$ ipython --no-banner

In [1]: import numpy as np

In [2]: from numpy import linalg as LA

In [3]: np.set_printoptions(precision=2, suppress=True, linewidth=100, floatmode="fixed")

In [4]: tidy = lambda a: np.round(a, 2) + 0

In [5]: M = np.loadtxt("arr.csv", delimiter=",")

In [6]: print(tidy(M))
[[ 0.70 -0.10 -0.10 -0.49 -0.49]
 [-0.10  0.97 -0.03 -0.16 -0.16]
 [-0.10 -0.03  0.97 -0.16 -0.16]
 [-0.49 -0.16 -0.16  0.18 -0.82]
 [-0.49 -0.16 -0.16 -0.82  0.18]]

In [7]: vals, evecs = LA.eig(M)

In [8]: print(tidy(np.sort(LA.eigvals(M.T))))
[-1.00  1.00  1.00  1.00  1.00]

In [9]: print(tidy(np.sort(LA.eigvals(LA.inv(M)))))
[-1.00  1.00  1.00  1.00  1.00]

In [10]: E = np.load("dump.npy")

In [11]: print(tidy(E))
[[ 1.79  0.89 -1.51  1.22 -0.09  0.04 -0.92  0.31  0.53]
 [-1.58 -0.12 -0.53  0.26  0.93  0.11 -1.79  0.66 -1.28]
 [ 2.20  0.55 -0.31  0.39 -0.81 -0.07  1.03 -0.39  1.32]
 [ 0.49 -0.35  1.26 -0.87 -0.78 -0.12  2.08 -0.75  0.87]
 [ 1.06  0.80 -1.65  1.26  0.29  0.08 -1.59  0.56 -0.02]
 [-1.64 -0.16 -0.47  0.21  0.93  0.10 -1.75  0.65 -1.29]
 [ 1.63  0.15  0.48 -0.22 -0.93 -0.11  1.75 -0.65  1.29]
 [ 1.71  0.20  0.40 -0.15 -0.92 -0.10  1.69 -0.63  1.31]
 [ 1.65  0.16  0.46 -0.20 -0.93 -0.10  1.74 -0.64  1.29]
 [-1.77 -0.89  1.52 -1.23  0.08 -0.04  0.95 -0.32 -0.50]
 [-2.26 -0.81  1.01 -0.90  0.53  0.02 -0.10  0.06 -1.06]
 [ 1.85  0.28  0.25 -0.04 -0.91 -0.10  1.58 -0.59  1.33]
 [-1.07 -0.80  1.65 -1.26 -0.28 -0.08  1.58 -0.56  0.01]
 [-2.26 -0.63  0.51 -0.54  0.75  0.06 -0.80  0.31 -1.28]
 [-2.29 -0.69  0.68 -0.66  0.69  0.04 -0.58  0.23 -1.22]
 [-1.85 -0.89  1.48 -1.21  0.13 -0.04  0.84 -0.28 -0.57]
 [ 1.46  0.86 -1.61  1.27  0.10  0.06 -1.28  0.44  0.26]
 [ 2.28  0.78 -0.94  0.85 -0.57 -0.02  0.21 -0.10  1.10]
 [-1.51 -0.09 -0.59  0.31  0.92  0.11 -1.83  0.67 -1.26]
 [ 0.66 -0.29  1.18 -0.79 -0.82 -0.12  2.08 -0.75  0.95]
 [ 1.68  0.18  0.43 -0.18 -0.93 -0.10  1.72 -0.64  1.30]
 [ 1.53  0.87 -1.60  1.26  0.06  0.06 -1.21  0.42  0.32]
 [ 2.22  0.57 -0.36  0.43 -0.80 -0.07  0.97 -0.37  1.31]
 [ 0.48  0.66 -1.59  1.17  0.51  0.10 -1.89  0.67 -0.37]
 [ 1.37  0.02  0.71 -0.40 -0.92 -0.11  1.90 -0.70  1.22]
 [ 2.19  0.85 -1.16  1.00 -0.43  0.00 -0.16  0.03  0.95]
 [ 2.29  0.77 -0.89  0.81 -0.59 -0.03  0.29 -0.13  1.13]
 [ 2.17  0.51 -0.24  0.34 -0.83 -0.07  1.11 -0.42  1.33]
 [ 1.96  0.35  0.10  0.08 -0.90 -0.09  1.44 -0.54  1.34]
 [-0.29 -0.61  1.54 -1.13 -0.57 -0.11  1.96 -0.70  0.48]
 [ 2.12  0.87 -1.27  1.07 -0.35  0.01 -0.35  0.10  0.85]
 [-2.01 -0.39 -0.03 -0.14  0.89  0.09 -1.38  0.52 -1.35]
 [ 2.29  0.70 -0.68  0.66 -0.69 -0.04  0.58 -0.23  1.22]
 [ 0.83  0.75 -1.64  1.24  0.38  0.09 -1.73  0.61 -0.16]
 [-0.33  0.41 -1.34  0.93  0.75  0.12 -2.08  0.75 -0.80]
 [-0.16  0.47 -1.40  0.99  0.70  0.11 -2.06  0.74 -0.72]
 [ 2.04  0.41 -0.01  0.17 -0.88 -0.08  1.34 -0.50  1.35]
 [-2.30 -0.71  0.71 -0.69  0.67  0.04 -0.53  0.22 -1.21]
 [-2.20 -0.85  1.15 -1.00  0.44  0.00  0.14 -0.03 -0.96]]

In [12]: # looks like rank 2

In [13]: def softmax(z):
    ...:     e = np.exp(z - z.max(axis=-1, keepdims=True))
    ...:     return e / e.sum(axis=-1, keepdims=True)
    ...: 

In [14]: print(tidy(softmax(10 * E[20])))
[0.41 0.00 0.00 0.00 0.00 0.00 0.58 0.00 0.01]

In [15]: print(tidy(softmax(E[20])))
[0.27 0.06 0.08 0.04 0.02 0.05 0.28 0.03 0.18]

In [16]: print(tidy(softmax(E[20] + 2)))
[0.27 0.06 0.08 0.04 0.02 0.05 0.28 0.03 0.18]

In [17]: att = E @ E.T / np.sqrt(9)

In [18]: print(softmax(att).round(6).argmax(axis=1))
[ 0  1  2  3  4  5  6  7  8  9 10 11 12 13 14 15 16 17 18 19 20 21 22 23 24 25 26 27 28 29 30 31 32
 33 34 35 36 37 38]

In [19]: print(tidy(softmax(att)[20] @ E))
[ 1.67  0.26  0.19  0.00 -0.81 -0.08  1.37 -0.51  1.18]
